% ipython --no-banner

In [1]: import numpy as np

In [2]: np.set_printoptions(precision=2, suppress=True, linewidth=140)

In [3]: arr = np.array([[4, 0, 0, 1], [0, 0, 0, 4], [0, 0, 0, 0]])

In [4]: # rank 2

In [5]: A2 = np.array([[3, 0], [1, 3], [2, 3], [3, 1]])

In [6]: arr @ A2
Out[6]: 
array([[15,  1],
       [12,  4],
       [ 0,  0]])

In [7]: np.einsum("ij,ij->i", arr, arr)
Out[7]: array([17, 16,  0])

In [8]: np.linalg.matrix_rank(arr @ A2)
Out[8]: np.int64(2)

In [9]: A2.T @ arr.T
Out[9]: 
array([[15, 12,  0],
       [ 1,  4,  0]])

In [10]: np.einsum("ik,kj->ij", arr, A2)
Out[10]: 
array([[15,  1],
       [12,  4],
       [ 0,  0]])

In [11]: f = np.array([-1, 1, -1])

In [12]: np.cross(arr[1, :3], arr[0, :3])
Out[12]: array([0, 0, 0])

In [13]: np.array([np.convolve(row, f, "same") for row in arr])
Out[13]: 
array([[ 4, -4, -1,  1],
       [ 0,  0, -4,  4],
       [ 0,  0,  0,  0]])

In [14]: np.convolve(arr[1], f)
Out[14]: array([ 0,  0,  0, -4,  4, -4])

In [15]: vec = np.array([0, 1, -1, 0])

In [16]: h1 = np.maximum(arr @ vec, 0)

In [17]: np.maximum(arr @ vec, 0) - np.maximum(-arr @ vec, 0)
Out[17]: array([0, 0, 0])

In [18]: h1
Out[18]: array([0, 0, 0])

In [19]: np.flatnonzero(h1 > 1e-9)
Out[19]: array([], dtype=int64)

In [20]: arr * (h1 > 1e-9)[:, None]
Out[20]: 
array([[0, 0, 0, 0],
       [0, 0, 0, 0],
       [0, 0, 0, 0]])

In [21]: np.round(np.linalg.norm(arr[0], 1), 2), round(float(np.linalg.norm(arr[0], np.inf)), 2)
Out[21]: (np.float64(5.0), 4.0)

In [22]: np.linalg.norm(arr, axis=1).argmax()
Out[22]: np.int64(0)

In [23]: round(np.linalg.norm(arr, 1), 2), np.round(np.linalg.norm(arr, np.inf), 2)
Out[23]: (np.float64(5.0), np.float64(5.0))

In [24]: round(np.linalg.norm(arr[0] - arr[2]), 2)
Out[24]: np.float64(4.12)
